>>> import numpy as np
>>> np.set_printoptions(precision=1, suppress=True, linewidth=200)
>>> E = np.load("block11.npy")
>>> E.round(1) + 0
array([[ 0.3, -0.1,  0.3, -0.2,  0. ,  0.1,  0.1,  0. , -0.1, -0.2, -0.1],
       [-0.1,  0. , -0.1,  0.1,  0. ,  0. ,  0. ,  0. ,  0. ,  0.1,  0. ],
       [ 0.3, -0.1,  0.3, -0.3, -0.1,  0.1,  0.1, -0.1,  0. , -0.1,  0. ],
       [-0.2,  0.1, -0.3,  0.3,  0.1,  0. ,  0. ,  0.2, -0.2,  0.1,  0. ],
       [ 0. ,  0. , -0.1,  0.1,  0. ,  0. ,  0.1,  0.1, -0.1,  0. ,  0. ],
       [ 0.1,  0. ,  0.1,  0. ,  0. ,  0. ,  0. ,  0. , -0.1, -0.1,  0. ],
       [ 0.1,  0. ,  0.1,  0. ,  0.1,  0. ,  0.1,  0.1, -0.2, -0.1, -0.1],
       [ 0. ,  0. , -0.1,  0.2,  0.1,  0. ,  0.1,  0.2, -0.3, -0.1, -0.1],
       [-0.1,  0. ,  0. , -0.2, -0.1, -0.1, -0.2, -0.3,  0.4,  0.2,  0.1],
       [-0.2,  0.1, -0.1,  0.1,  0. , -0.1, -0.1, -0.1,  0.2,  0.1,  0.1],
       [-0.1,  0. ,  0. ,  0. ,  0. ,  0. , -0.1, -0.1,  0.1,  0.1,  0. ]])
>>> np.round(E @ np.linalg.pinv(E) @ E, 1) + 0
array([[ 0.3, -0.1,  0.3, -0.2,  0. ,  0.1,  0.1,  0. , -0.1, -0.2, -0.1],
       [-0.1,  0. , -0.1,  0.1,  0. ,  0. ,  0. ,  0. ,  0. ,  0.1,  0. ],
       [ 0.3, -0.1,  0.3, -0.3, -0.1,  0.1,  0.1, -0.1,  0. , -0.1,  0. ],
       [-0.2,  0.1, -0.3,  0.3,  0.1,  0. ,  0. ,  0.2, -0.2,  0.1,  0. ],
       [ 0. ,  0. , -0.1,  0.1,  0. ,  0. ,  0.1,  0.1, -0.1,  0. ,  0. ],
       [ 0.1,  0. ,  0.1,  0. ,  0. ,  0. ,  0. ,  0. , -0.1, -0.1,  0. ],
       [ 0.1,  0. ,  0.1,  0. ,  0.1,  0. ,  0.1,  0.1, -0.2, -0.1, -0.1],
       [ 0. ,  0. , -0.1,  0.2,  0.1,  0. ,  0.1,  0.2, -0.3, -0.1, -0.1],
       [-0.1,  0. ,  0. , -0.2, -0.1, -0.1, -0.2, -0.3,  0.4,  0.2,  0.1],
       [-0.2,  0.1, -0.1,  0.1,  0. , -0.1, -0.1, -0.1,  0.2,  0.1,  0.1],
       [-0.1,  0. ,  0. ,  0. ,  0. ,  0. , -0.1, -0.1,  0.1,  0.1,  0. ]])
>>> np.allclose(E[:-1].T @ np.linalg.lstsq(E[:-1].T, E[-1])[0], E[-1])
True
>>> round(float(np.trace(np.linalg.pinv(E) @ E)), 1)
2.0
>>> np.linalg.lstsq(E[:-1].T, E[-1])[2]
np.int32(2)
>>> np.unique(E.round(6), axis=0).shape
(11, 11)
>>> rng = np.random.default_rng(78124)
>>> labels = rng.permutation(11)
>>> labels
array([ 1,  5,  9,  3,  2,  6,  4,  7,  0,  8, 10])
>>> B = E[labels][:, labels]
>>> np.round(np.sort(np.abs(np.linalg.eigvals(B))), 1) + 0
array([0., 0., 0., 0., 0., 0., 0., 0., 0., 1., 1.])
>>> round(float(np.trace(B)), 1)
2.0
>>> np.round(np.linalg.det(B), 1), round(float(np.linalg.det(E[labels])), 1)
(np.float64(0.0), -0.0)
>>> ev, V = np.linalg.eigh(E)
>>> np.linalg.eigvalsh(E + -2 * np.eye(11))
array([-2., -2., -2., -2., -2., -2., -2., -2., -2., -1., -1.])
>>> np.unique(ev.round(6) + 0, return_counts=True)[1]
array([9, 2])
>>> ev.round(1) + 0
array([0., 0., 0., 0., 0., 0., 0., 0., 0., 1., 1.])
>>> np.round(V @ np.diag(ev) @ V.T, 1) + 0
array([[ 0.3, -0.1,  0.3, -0.2,  0. ,  0.1,  0.1,  0. , -0.1, -0.2, -0.1],
       [-0.1,  0. , -0.1,  0.1,  0. ,  0. ,  0. ,  0. ,  0. ,  0.1,  0. ],
       [ 0.3, -0.1,  0.3, -0.3, -0.1,  0.1,  0.1, -0.1,  0. , -0.1,  0. ],
       [-0.2,  0.1, -0.3,  0.3,  0.1,  0. ,  0. ,  0.2, -0.2,  0.1,  0. ],
       [ 0. ,  0. , -0.1,  0.1,  0. ,  0. ,  0.1,  0.1, -0.1,  0. ,  0. ],
       [ 0.1,  0. ,  0.1,  0. ,  0. ,  0. ,  0. ,  0. , -0.1, -0.1,  0. ],
       [ 0.1,  0. ,  0.1,  0. ,  0.1,  0. ,  0.1,  0.1, -0.2, -0.1, -0.1],
       [ 0. ,  0. , -0.1,  0.2,  0.1,  0. ,  0.1,  0.2, -0.3, -0.1, -0.1],
       [-0.1,  0. ,  0. , -0.2, -0.1, -0.1, -0.2, -0.3,  0.4,  0.2,  0.1],
       [-0.2,  0.1, -0.1,  0.1,  0. , -0.1, -0.1, -0.1,  0.2,  0.1,  0.1],
       [-0.1,  0. ,  0. ,  0. ,  0. ,  0. , -0.1, -0.1,  0.1,  0.1,  0. ]])
>>> round(ev.sum(), 1), round(float(np.trace(E)), 1)
(np.float64(2.0), 2.0)
>>> np.round(V.T @ E @ V, 1) + 0
array([[0., 0., 0., 0., 0., 0., 0., 0., 0., 0., 0.],
       [0., 0., 0., 0., 0., 0., 0., 0., 0., 0., 0.],
       [0., 0., 0., 0., 0., 0., 0., 0., 0., 0., 0.],
       [0., 0., 0., 0., 0., 0., 0., 0., 0., 0., 0.],
       [0., 0., 0., 0., 0., 0., 0., 0., 0., 0., 0.],
       [0., 0., 0., 0., 0., 0., 0., 0., 0., 0., 0.],
       [0., 0., 0., 0., 0., 0., 0., 0., 0., 0., 0.],
       [0., 0., 0., 0., 0., 0., 0., 0., 0., 0., 0.],
       [0., 0., 0., 0., 0., 0., 0., 0., 0., 0., 0.],
       [0., 0., 0., 0., 0., 0., 0., 0., 0., 1., 0.],
       [0., 0., 0., 0., 0., 0., 0., 0., 0., 0., 1.]])
>>> (ev > 1e-8).sum(), (ev < -1e-8).sum()
(np.int64(2), np.int64(0))
>>> rk = np.linalg.matrix_rank(E)
>>> rk
np.int64(2)
>>> null = np.linalg.svd(E)[2][rk:].T
>>> np.linalg.matrix_rank(E.T @ E), np.linalg.matrix_rank(E @ E.T)
(np.int64(2), np.int64(2))
>>> [int(np.linalg.matrix_rank(E[:i])) for i in range(1, len(E) + 1)]
[1, 2, 2, 2, 2, 2, 2, 2, 2, 2, 2]
>>> [int(np.linalg.matrix_rank(E[:, :j + 1])) for j in range(11)]
[1, 2, 2, 2, 2, 2, 2, 2, 2, 2, 2]
>>> [round(float(x), 1) for x in np.linalg.svd(E, compute_uv=False)[:3]]
[1.0, 1.0, 0.0]
>>> np.linalg.cond(E) > 100
np.True_
>>> M = np.load("arr.npy")
>>> M
array([[ 2.2,  1.4, -0.1, -1.8,  1.4],
       [ 0.2, -1.2, -1.2,  0.8,  1.5],
       [ 1. , -2.2,  0.4, -0.8, -0.2],
       [ 0.3, -1.4, -0.7, -0.5, -0.6],
       [ 0.6,  0.2, -1.3,  0.9,  0.5]])
>>> B = M / np.linalg.norm(M, axis=1, keepdims=True)
>>> cov = B @ B.T
>>> cov.round(1) + 0
array([[ 1. , -0.1,  0. , -0.2,  0.1],
       [-0.1,  1. ,  0.2,  0.3,  0.7],
       [ 0. ,  0.2,  1. ,  0.8, -0.3],
       [-0.2,  0.3,  0.8,  1. ,  0. ],
       [ 0.1,  0.7, -0.3,  0. ,  1. ]])
>>> cov[2].round(1) + 0
array([ 0. ,  0.2,  1. ,  0.8, -0.3])
>>> (np.abs(cov) > 0.9).astype(int)
array([[1, 0, 0, 0, 0],
       [0, 1, 0, 0, 0],
       [0, 0, 1, 0, 0],
       [0, 0, 0, 1, 0],
       [0, 0, 0, 0, 1]])
>>> np.argwhere(np.triu(np.abs(cov) > 0.95, 1))
array([], shape=(0, 2), dtype=int64)
>>> arr = np.loadtxt("dump.csv", delimiter=",")
>>> arr
array([[ 1.9, -3.1,  0. ],
       [ 2.1, -2.8,  0.1],
       [ 2.1, -3. , -0.1],
       [ 1.8, -3.1, -0.1],
       [ 2. , -3.1,  0.1],
       [ 2.1, -3. ,  0. ],
       [ 1.9, -2.9,  0. ],
       [ 1.9, -3. ,  0. ],
       [ 2.1, -3.2, -0.1],
       [ 2.1, -3. , -0.1],
       [ 2. , -3. , -0.1],
       [ 2. , -3.1, -0.2],
       [ 3. , -3. , -2.9],
       [ 2.9, -3. , -2.9],
       [ 3.1, -2.9, -3. ],
       [ 3.1, -3. , -3. ],
       [ 3. , -3. , -3. ],
       [ 3.1, -3.1, -3. ],
       [ 2.9, -3. , -3. ],
       [ 2.8, -3.1, -3. ],
       [ 3. , -3. , -2.9],
       [ 2.8, -3.1, -3. ],
       [ 3. , -3.1, -3. ],
       [ 2.8, -3. , -3. ]])
>>> Uu, s, Vt = np.linalg.svd(arr)
>>> s
array([21. ,  6.3,  0.5])
>>> B = Uu[:, :2] @ np.diag(s[:2]) @ Vt[:2]
>>> np.round(np.linalg.norm(arr - B, 2), 1), np.round(s[2], 1)
(np.float64(0.5), np.float64(0.5))
>>> np.round(np.abs(arr - B).max(), 1)
np.float64(0.2)
>>> Xs = arr - arr.mean(axis=0)
>>> V = np.linalg.svd(Xs)[2][:2]
>>> B = Xs - Xs @ V.T @ V
>>> (Xs @ V.T).std(axis=0)
array([1.5, 0.1])
>>> np.round(np.cov(Xs @ V.T, rowvar=False), 1) + 0
array([[2.5, 0. ],
       [0. , 0. ]])
>>> np.round(B.std(axis=0), 1) + 0
array([0. , 0.1, 0. ])
>>> Xs = arr - arr.mean(axis=0)
>>> Uu, s, Vt = np.linalg.svd(Xs, full_matrices=False)
>>> np.abs(Vt[-1])
array([0.4, 0.9, 0.1])
>>> np.abs(Vt[0]).argmax()
np.int64(2)
>>> np.abs(Uu[:, 0]).argmax()
np.int64(4)
>>> np.round((s ** 2).sum() ** 2 / (s ** 4).sum(), 1)
np.float64(1.0)
>>> X = np.loadtxt("a.csv", delimiter=",")
>>> X.round(1) + 0
array([[-0.5, -0.1, -0.1,  0. ,  0.2,  0. ,  0. ,  0.1, -0.4,  0.2,  0.6, -0.3,  0.3],
       [-0.2, -0.4,  0.1, -0.1, -0.2,  0.4,  0. , -0.4,  0.2,  0.3,  0.3,  0.2, -0.5],
       [ 0.5,  0.2, -0.1, -0.1, -0.1, -0.3,  0.5, -0.3,  0. ,  0.5,  0.2, -0.1,  0.2],
       [-0.2,  0.3,  0.3, -0.3, -0.4, -0.2,  0.3,  0.3, -0.1, -0.2,  0.2, -0.1, -0.4],
       [-0.1,  0.1,  0.3, -0.3, -0.4,  0. , -0.4, -0.5, -0.2,  0.1, -0.3, -0.3,  0.3],
       [-0.5, -0.3,  0. ,  0. ,  0. , -0.3,  0.2,  0.2,  0.5,  0.4, -0.4, -0.2,  0.2],
       [ 0.3, -0.4,  0. , -0.2,  0. ,  0.1, -0.1,  0.4, -0.5,  0.3, -0.3, -0.2, -0.3],
       [ 0. , -0.4,  0.5,  0. ,  0.3, -0.2,  0.4, -0.3, -0.2, -0.3, -0.2,  0.2,  0.1],
       [-0.1,  0.2,  0. , -0.4,  0. ,  0.6,  0.3,  0.2, -0.1,  0.2, -0.1,  0.4,  0.3],
       [ 0.2, -0.1,  0.4,  0.4, -0.4,  0.4,  0.2,  0.2,  0.1, -0.1,  0.1, -0.4,  0.3],
       [-0.2,  0.3, -0.3,  0.3,  0.2,  0.3,  0.3, -0.2, -0.2,  0. , -0.4, -0.4, -0.3],
       [ 0.2, -0.2, -0.1, -0.6,  0.3,  0.2,  0.1, -0.1,  0.3, -0.3,  0.1, -0.5,  0. ],
       [-0.1, -0.3, -0.6, -0.1, -0.5, -0.1,  0.3, -0.1, -0.2, -0.3,  0. ,  0.1,  0.1]])
>>> Q, R = np.linalg.qr(X)
>>> abs(R[0, 0]), np.round(np.linalg.norm(X[:, 0]), 1)
(np.float64(1.0), np.float64(1.0))
>>> np.trace(Q @ Q.T)
np.float64(13.0)
>>> Q.shape, R.shape
((13, 13), (13, 13))
>>> u = np.array([2, 4])
>>> np.round(np.cross(X[4, :3], X[6, :3]), 1) + 0
array([0.1, 0.1, 0. ])
>>> x0 = np.array([0, 8, 7, 8, 9, 7, 6, 7, 2, 1, 1, 6, 0])
>>> X @ (2 * x0)
array([ -1.8,  -4.2,  -3.2,   1. , -20.3,  -4.6,  -8.5,   6.1,  17.6,  10.9,   7.7, -10.2, -23.9])
>>> np.round(X @ np.ones(13), 1) + 0
array([ 0. , -0.1,  1.1, -0.5, -1.6, -0.3, -0.8,  0. ,  1.5,  1.4, -0.6, -0.6, -1.8])
>>> np.sign((X @ x0).round(6))
array([-1., -1., -1.,  1., -1., -1., -1.,  1.,  1.,  1.,  1., -1., -1.])
>>> np.round(X @ np.eye(13)[3], 1) + 0
array([ 0. , -0.1, -0.1, -0.3, -0.3,  0. , -0.2,  0. , -0.4,  0.4,  0.3, -0.6, -0.1])
>>> np.einsum("ij,j->i", X, x0)
array([ -0.9,  -2.1,  -1.6,   0.5, -10.1,  -2.3,  -4.3,   3. ,   8.8,   5.4,   3.9,  -5.1, -11.9])
>>> X @ x0
array([ -0.9,  -2.1,  -1.6,   0.5, -10.1,  -2.3,  -4.3,   3. ,   8.8,   5.4,   3.9,  -5.1, -11.9])
>>> (X * x0).sum(axis=1)
array([ -0.9,  -2.1,  -1.6,   0.5, -10.1,  -2.3,  -4.3,   3. ,   8.8,   5.4,   3.9,  -5.1, -11.9])
>>> u = np.array([3, 0, 0, 0, 2, 2, 1, 3, 0, 0, 0, 1, 2])
>>> B = X + np.outer(u, np.eye(13)[7])
>>> round(np.linalg.det(B) / np.linalg.det(X), 1), round(float(1 + np.linalg.solve(X, u)[7]), 1)
(np.float64(-0.1), -0.1)
>>> np.linalg.matrix_rank(np.linalg.inv(B) - np.linalg.inv(X), tol=1e-8)
np.int64(1)
>>> x0 = np.array([-1, -1, 0, 3, 2, -1, 1, 2, -1, -3, -3, 3, 3])
>>> 13 - np.linalg.matrix_rank(X - np.eye(13), tol=1e-8)
np.int64(1)
>>> np.round(np.linalg.det(X), 1)
np.float64(1.0)
>>> np.abs(np.linalg.eigvals(X))
array([1., 1., 1., 1., 1., 1., 1., 1., 1., 1., 1., 1., 1.])
>>> [p for p in range(1, 25) if np.allclose(np.linalg.matrix_power(X, p), np.eye(13))]
[]
>>> np.round(X.T @ (X @ x0), 1) + 0
array([-1., -1.,  0.,  3.,  2., -1.,  1.,  2., -1., -3., -3.,  3.,  3.])
>>> feats = np.loadtxt("run4.csv", delimiter=",")
>>> feats
array([[-1. ,  0.5,  0. , -2.9, -1.7,  0.1,  2.3,  0.3, -0.3],
       [-1.5,  0.8, -0.9, -5.1, -2.3,  0.4,  2.9,  0.3, -0.5],
       [-2. ,  0.5, -0.3, -4.3, -1.8,  0.8,  2.6,  0. , -0.7],
       [-2. ,  0.8, -0.5, -4.7, -2.6,  0.9,  2.4,  0.3, -0.5],
       [-1.5,  0.4, -0.1, -2.9, -1.7,  0.2,  1.7,  0.1, -0.4],
       [ 0.9, -0.4,  0. ,  1.8,  0.3, -0.3, -0.6, -0.6,  0.3],
       [ 1.9, -1.5,  0.4,  4.3,  2.1, -0.6, -2.7, -0.4,  0.4],
       [-1.3,  0.4, -0.5, -1.7, -0.5,  0.8,  1. , -0.1,  0.3],
       [-1.6,  0.9,  0. , -4.9, -1.6,  0.5,  2.9,  0.1, -0.5],
       [ 2. , -0.9,  0.4,  4.7,  2. , -0.4, -3.4,  0.2,  0.4],
       [ 0.3, -0.5,  0.1,  1.4,  1.1,  0. , -0.8, -0.2,  0.7],
       [ 0.6,  0.1, -0.3,  1.2,  0.6, -0.5, -0.9,  0.4,  0.1],
       [-2. ,  0.9, -0.1, -4.7, -1.5,  0.4,  2.9, -0.1, -0.4],
       [ 1.1, -0.6,  0.4,  3.1,  1.7,  0. , -2.2,  0.1,  0.3],
       [ 1.9, -1.3,  0.1,  4.4,  2.4, -0.4, -3.1,  0.2,  0.4],
       [ 1.1, -0.9,  0.2,  4.8,  2.5, -0.3, -2.4,  0. ,  0.3],
       [ 0.7, -1.3, -0.2,  3.3,  1.4,  0. , -2.2, -0.3,  0. ],
       [-0.2, -0.3, -0.1, -0.1,  0.4,  0. , -0.2,  0.5,  0. ],
       [ 0.5,  0.1,  0.5,  0. , -0.2,  0. , -0.1,  0.4,  0. ],
       [-1.3,  0.7, -0.3, -2.8, -1.2,  0.3,  1.9,  0.5, -0.3],
       [ 1.9, -1.1,  0.3,  4.5,  2.6, -1. , -3.1, -0.2,  0.5],
       [ 1.6, -0.3,  0.3,  3.3,  1.3, -0.8, -2.5,  0.1,  0.1],
       [-2.1,  0.8, -0.4, -5.2, -1.9,  0.6,  3.3,  0.9, -0.7],
       [-0.4, -0.2, -0.6, -1.8, -0.7,  0.3,  1. ,  0. ,  0.1],
       [ 0.9, -0.2,  0.6,  1. ,  1. , -0.1, -1.2,  0. , -0.1],
       [ 0.9, -0.3, -0.2,  0.9,  0.6, -0.5, -1.3, -0.4,  0.1],
       [ 0.9, -0.2,  0. ,  0.9,  1.1, -0.5, -1.2, -0.2, -0.2],
       [ 1.5, -0.9,  0.4,  3.5,  1.6, -0.7, -1.9, -0.1,  0.4],
       [-0.2,  0.1,  0.5,  0.4, -0.1,  0.1, -0.4,  0.3,  0. ],
       [ 0.1, -0.2,  0.4,  0.4,  0.1,  0. , -0.3,  0.4,  0. ],
       [-0.5,  0.6,  0.4, -1.6, -0.7,  0.2,  0.8,  0.4, -0.6]])
>>> d = np.linalg.norm(feats[:, None] - feats[None], axis=-1)
>>> d[27].round(6).argsort(kind="stable")[:4]
array([27, 21, 13, 16])
>>> np.linalg.matrix_rank(d ** 2)
np.int64(11)
>>> np.flatnonzero(d[27] < d.mean() / 2)
array([ 6,  9, 13, 14, 15, 16, 20, 21, 27])
>>> np.unravel_index(d.round(6).argmax(), d.shape)
(np.int64(9), np.int64(22))
>>> np.linalg.norm(feats - feats.mean(axis=0), axis=1)
array([4.4, 6.8, 6. , 6.5, 4.3, 2.2, 5.9, 2.8, 6.4, 6.4, 2. , 1.7, 6.3, 4.2, 6.2, 5.9, 4.3, 0.6, 0.8, 4.1, 6.4, 4.5, 7.1, 2.5, 2. , 1.9, 2. , 4.6, 0.8, 0.6, 2.4])
>>> np.argsort(-np.linalg.norm(feats, axis=0).round(6), kind="stable")[:3]
array([3, 6, 4])
>>> np.linalg.cond(feats) > 100
np.False_
>>> Uu, s, Vt = np.linalg.svd(feats)
>>> np.argmax(s[:-1] / (s[1:] + 1e-6)) + 1
np.int64(1)
>>> B = Uu[:, :1] @ np.diag(s[:1]) @ Vt[:1]
>>> np.round(np.linalg.norm(feats - B) / np.linalg.norm(feats), 1)
np.float64(0.2)
>>> np.round(np.abs(feats - B).max(), 1)
np.float64(0.7)
>>> np.linalg.matrix_rank(feats, rtol=0.05)
np.int64(7)
>>> m1 = np.load("m.npy")
>>> m1
array([[ 7,  0,  0,  6,  0,  2,  7,  2,  0,  6],
       [ 9,  1,  2,  8,  3,  0,  3,  6,  0,  0],
       [ 0,  0,  0,  5,  0,  2,  2,  0,  0,  7],
       [ 7,  0,  0,  4,  0,  0,  0,  3,  0,  0],
       [ 0,  0,  0,  0,  0,  2,  0,  0,  0,  0],
       [ 0,  0,  2,  0,  0,  1,  0,  0,  0,  0],
       [ 0,  0,  0,  0,  0,  0,  0,  0,  0,  0],
       [ 0,  0,  1,  0,  3, 11,  0,  0,  8, 12],
       [ 0,  0,  0,  2,  0,  0,  0,  0,  0,  0],
       [ 0,  0,  0,  0,  0,  0,  0,  0,  0,  0],
       [ 0,  0,  0,  0,  0,  0,  0,  0,  0,  0],
       [18, 10, 15,  8,  9, 11, 14, 15,  4, 12],
       [11,  6,  8,  3,  4,  2,  4,  9,  0,  1],
       [13,  3,  1,  6,  1,  0,  0,  8,  0,  0],
       [ 9,  6, 12,  9, 11, 11, 11, 10,  8, 14],
       [10,  3,  8,  9,  6,  8, 11,  8,  3, 12],
       [10,  0,  3,  6,  0,  3,  8,  5,  0,  6],
       [ 0,  0,  0,  0,  0,  0,  0,  0,  0,  0],
       [ 0,  0,  0,  0,  0,  1,  0,  0,  0,  2],
       [ 6,  1,  8, 11,  8, 12, 13,  6,  7, 18],
       [ 0,  0,  0,  0,  0,  0,  0,  0,  0,  0],
       [ 0,  0,  0,  0,  0,  0,  0,  0,  0,  0],
       [12,  6,  9,  6,  6,  4,  7, 10,  1,  5],
       [ 0,  0,  2,  0,  4,  0,  0,  0,  2,  0],
       [ 4,  1,  5,  5,  4,  5,  5,  4,  2,  7],
       [ 4,  0,  3,  0,  0,  4,  3,  2,  0,  3],
       [ 0,  0,  1,  0,  0,  0,  0,  0,  0,  0],
       [ 7,  7, 10,  8, 13,  2,  3, 10,  7,  4],
       [ 2,  6,  7,  0,  8,  0,  0,  6,  3,  0],
       [ 0,  0,  0,  6,  1,  2,  2,  0,  1,  7],
       [ 6,  1,  6, 11,  8,  6,  9,  6,  5, 12],
       [ 7,  2,  6,  7,  5,  5,  7,  6,  2,  8],
       [ 0,  0,  0,  0,  0,  0,  0,  0,  0,  0],
       [ 0,  0,  0,  0,  0,  0,  0,  0,  0,  0]])
>>> d = np.linalg.norm(m1[:, None] - m1[None], axis=-1)
>>> d.shape
(34, 34)
>>> (d + 1e9 * np.eye(34)).round(6).argmin(axis=1)
array([16, 13, 29,  1,  6, 26,  9, 24,  6,  6,  6, 14, 22,  1, 15, 30,  0,  6,  4, 30,  6,  6, 12,  5, 31,  5,  6, 22, 23,  2, 15, 24,  6,  6])
>>> np.unravel_index(d.round(6).argmax(), d.shape)
(np.int64(6), np.int64(11))
>>> d[:5, :5]
array([[ 0. ,  9.7,  8.9,  9.7, 13.2],
       [ 9.7,  0. , 13.9,  7.2, 14.4],
       [ 8.9, 13.9,  0. , 10.8,  8.8],
       [ 9.7,  7.2, 10.8,  0. ,  8.8],
       [13.2, 14.4,  8.8,  8.8,  0. ]])
>>> np.linalg.matrix_rank(d ** 2)
np.int64(12)
